In [1]: import numpy as np

In [2]: np.set_printoptions(precision=2, suppress=True, linewidth=200, legacy="1.25")

In [3]: def tidy(a):
   ...:     return np.round(a, 2) + 0
   ...: 

In [4]: E = np.load("run13.npy")

In [5]: print(E)
[[-2.  1.  0.  0.]
 [ 0. -2.  1.  0.]
 [ 0.  0. -2.  1.]
 [ 0.  0.  0. -2.]]

In [6]: r0, v = E[1], E[3]

In [7]: print(r0 @ v)
0.0

In [8]: print(r0 @ r0)
5.0

In [9]: pr = (r0 @ v) / (r0 @ r0) * r0

In [10]: print(v - pr)
[ 0.  0.  0. -2.]

In [11]: print(np.outer(r0, v))
[[ 0.  0.  0. -0.]
 [-0. -0. -0.  4.]
 [ 0.  0.  0. -2.]
 [ 0.  0.  0. -0.]]

In [12]: print(pr)
[ 0. -0.  0.  0.]

In [13]: print(tidy(np.linalg.norm(r0 + v) ** 2 + np.linalg.norm(r0 - v) ** 2))
18.0

In [14]: print(np.linalg.matrix_rank(np.outer(r0, v)))
1

In [15]: K = np.vander(np.arange(11) - 3, 4, increasing=True)

In [16]: print(K)
[[  1  -3   9 -27]
 [  1  -2   4  -8]
 [  1  -1   1  -1]
 [  1   0   0   0]
 [  1   1   1   1]
 [  1   2   4   8]
 [  1   3   9  27]
 [  1   4  16  64]
 [  1   5  25 125]
 [  1   6  36 216]
 [  1   7  49 343]]

In [17]: # column 3 is much longer than the rest

In [18]: proj = K @ np.linalg.solve(K.T @ K, K.T)

In [19]: print(np.allclose(proj @ proj, proj))
True

In [20]: print(tidy(proj @ K[:, 1]))
[-3. -2. -1.  0.  1.  2.  3.  4.  5.  6.  7.]

In [21]: J = np.load("case8.npy")

In [22]: print(J)
[[ 3  3  3  3  3  3  3  3  3  3  3  3]
 [ 3  6  6  6  6  6  6  6  6  6  6  6]
 [ 3  6  9  9  9  9  9  9  9  9  9  9]
 [ 3  6  9 12 12 12 12 12 12 12 12 12]
 [ 3  6  9 12 15 15 15 15 15 15 15 15]
 [ 3  6  9 12 15 18 18 18 18 18 18 18]
 [ 3  6  9 12 15 18 21 21 21 21 21 21]
 [ 3  6  9 12 15 18 21 24 24 24 24 24]
 [ 3  6  9 12 15 18 21 24 27 27 27 27]
 [ 3  6  9 12 15 18 21 24 27 30 30 30]
 [ 3  6  9 12 15 18 21 24 27 30 33 33]
 [ 3  6  9 12 15 18 21 24 27 30 33 36]]

In [23]: # symmetric, so the eigenvalues are real

In [24]: L = np.linalg.cholesky(J)

In [25]: print(tidy(L))
[[1.73 0.   0.   0.   0.   0.   0.   0.   0.   0.   0.   0.  ]
 [1.73 1.73 0.   0.   0.   0.   0.   0.   0.   0.   0.   0.  ]
 [1.73 1.73 1.73 0.   0.   0.   0.   0.   0.   0.   0.   0.  ]
 [1.73 1.73 1.73 1.73 0.   0.   0.   0.   0.   0.   0.   0.  ]
 [1.73 1.73 1.73 1.73 1.73 0.   0.   0.   0.   0.   0.   0.  ]
 [1.73 1.73 1.73 1.73 1.73 1.73 0.   0.   0.   0.   0.   0.  ]
 [1.73 1.73 1.73 1.73 1.73 1.73 1.73 0.   0.   0.   0.   0.  ]
 [1.73 1.73 1.73 1.73 1.73 1.73 1.73 1.73 0.   0.   0.   0.  ]
 [1.73 1.73 1.73 1.73 1.73 1.73 1.73 1.73 1.73 0.   0.   0.  ]
 [1.73 1.73 1.73 1.73 1.73 1.73 1.73 1.73 1.73 1.73 0.   0.  ]
 [1.73 1.73 1.73 1.73 1.73 1.73 1.73 1.73 1.73 1.73 1.73 0.  ]
 [1.73 1.73 1.73 1.73 1.73 1.73 1.73 1.73 1.73 1.73 1.73 1.73]]

In [26]: print(tidy(np.prod(np.diag(L)) ** 2), tidy(np.linalg.det(J)))
531441.0 531441.0

In [27]: print(tidy(L @ L.T))
[[ 3.  3.  3.  3.  3.  3.  3.  3.  3.  3.  3.  3.]
 [ 3.  6.  6.  6.  6.  6.  6.  6.  6.  6.  6.  6.]
 [ 3.  6.  9.  9.  9.  9.  9.  9.  9.  9.  9.  9.]
 [ 3.  6.  9. 12. 12. 12. 12. 12. 12. 12. 12. 12.]
 [ 3.  6.  9. 12. 15. 15. 15. 15. 15. 15. 15. 15.]
 [ 3.  6.  9. 12. 15. 18. 18. 18. 18. 18. 18. 18.]
 [ 3.  6.  9. 12. 15. 18. 21. 21. 21. 21. 21. 21.]
 [ 3.  6.  9. 12. 15. 18. 21. 24. 24. 24. 24. 24.]
 [ 3.  6.  9. 12. 15. 18. 21. 24. 27. 27. 27. 27.]
 [ 3.  6.  9. 12. 15. 18. 21. 24. 27. 30. 30. 30.]
 [ 3.  6.  9. 12. 15. 18. 21. 24. 27. 30. 33. 33.]
 [ 3.  6.  9. 12. 15. 18. 21. 24. 27. 30. 33. 36.]]

In [28]: r0, v = L[8], L[2]

In [29]: print(r0 @ r0)
27.0

In [30]: print(r0 @ v)
9.0

In [31]: pr = (r0 @ v) / (r0 @ r0) * r0

In [32]: print(tidy(np.linalg.norm(r0 + v) ** 2 + np.linalg.norm(r0 - v) ** 2))
72.0

In [33]: x0 = np.array([-8, -6, -7, -8, 1, 6, 3, -5, -6, 9, 9, -7])

In [34]: print(np.einsum("ij,j->i", J, x0))
[ -57  -90 -105  -99  -69  -42  -33  -33  -18   15   21    0]

In [35]: print((J @ x0).argmax())
10

In [36]: print(J @ (2 * x0))
[-114 -180 -210 -198 -138  -84  -66  -66  -36   30   42    0]

In [37]: print(J * x0)
[[ -24  -18  -21  -24    3   18    9  -15  -18   27   27  -21]
 [ -24  -36  -42  -48    6   36   18  -30  -36   54   54  -42]
 [ -24  -36  -63  -72    9   54   27  -45  -54   81   81  -63]
 [ -24  -36  -63  -96   12   72   36  -60  -72  108  108  -84]
 [ -24  -36  -63  -96   15   90   45  -75  -90  135  135 -105]
 [ -24  -36  -63  -96   15  108   54  -90 -108  162  162 -126]
 [ -24  -36  -63  -96   15  108   63 -105 -126  189  189 -147]
 [ -24  -36  -63  -96   15  108   63 -120 -144  216  216 -168]
 [ -24  -36  -63  -96   15  108   63 -120 -162  243  243 -189]
 [ -24  -36  -63  -96   15  108   63 -120 -162  270  270 -210]
 [ -24  -36  -63  -96   15  108   63 -120 -162  270  297 -231]
 [ -24  -36  -63  -96   15  108   63 -120 -162  270  297 -252]]
